>>> import numpy as np
>>> np.set_printoptions(suppress=True, linewidth=200)
>>> basis = np.sign(np.array([[-1, 3, 0, -3], [-2, 2, -1, 2], [-1, 1, 2, -2], [-1, -2, -2, 2]]))
>>> out = (np.tril(basis, -1) + np.eye(4)) @ (np.triu(basis, 1) + np.eye(4))
>>> vals = np.array([0, -1, -1, 2])
>>> F = np.rint(out * vals @ np.linalg.inv(out)) + 0
>>> F
array([[-5.,  0., -3., -2.],
       [10., -1.,  6.,  5.],
       [ 4.,  0.,  2.,  2.],
       [10.,  0.,  6.,  4.]])
>>> rk = np.linalg.matrix_rank(F)
>>> rk
np.int64(3)
>>> ns = np.linalg.svd(F)[2][rk:].T
>>> np.linalg.matrix_rank(F.T @ F), np.linalg.matrix_rank(F @ F.T)
(np.int64(3), np.int64(3))
>>> [int(np.linalg.matrix_rank(F[:i])) for i in range(1, len(F) + 1)]
[1, 2, 3, 3]
>>> ns.shape
(4, 1)
>>> W = np.array([[1, 2], [3, 2], [1, 0], [0, 2]])
>>> beta = np.array([1, -4])
>>> act = np.maximum(F @ W + beta, 0)
>>> np.linalg.matrix_rank(act)
np.int64(2)
>>> basis = np.array([[-8, -1, 0], [-4, 3, 8]])
>>> act @ basis
array([[   0.,    0.,    0.],
       [-208.,   58.,  192.],
       [ -88.,   17.,   64.],
       [-232.,   55.,  192.]])
>>> left, sigma, vt = np.linalg.svd(F)
>>> sigma.round(4) + 0
array([19.3588,  1.0151,  0.4552,  0.    ])
>>> np.argmax(sigma[:-1] / (sigma[1:] + 1e-6)) + 1
np.int64(3)
>>> out = left[:, :3] @ np.diag(sigma[:3]) @ vt[:3]
>>> np.round(np.abs(F - out).max(), 4)
np.float64(0.0)
>>> np.linalg.matrix_rank(out)
np.int64(3)
>>> np.linalg.matrix_rank(F, rtol=0.05)
np.int64(2)
>>> np.round(np.linalg.eigvals(F).sum().real, 4)
np.float64(-0.0)
>>> np.round(np.linalg.eigvals(F), 4) + 0
array([-1.,  2.,  0., -1.])
>>> np.einsum("ii->", F)
np.float64(0.0)
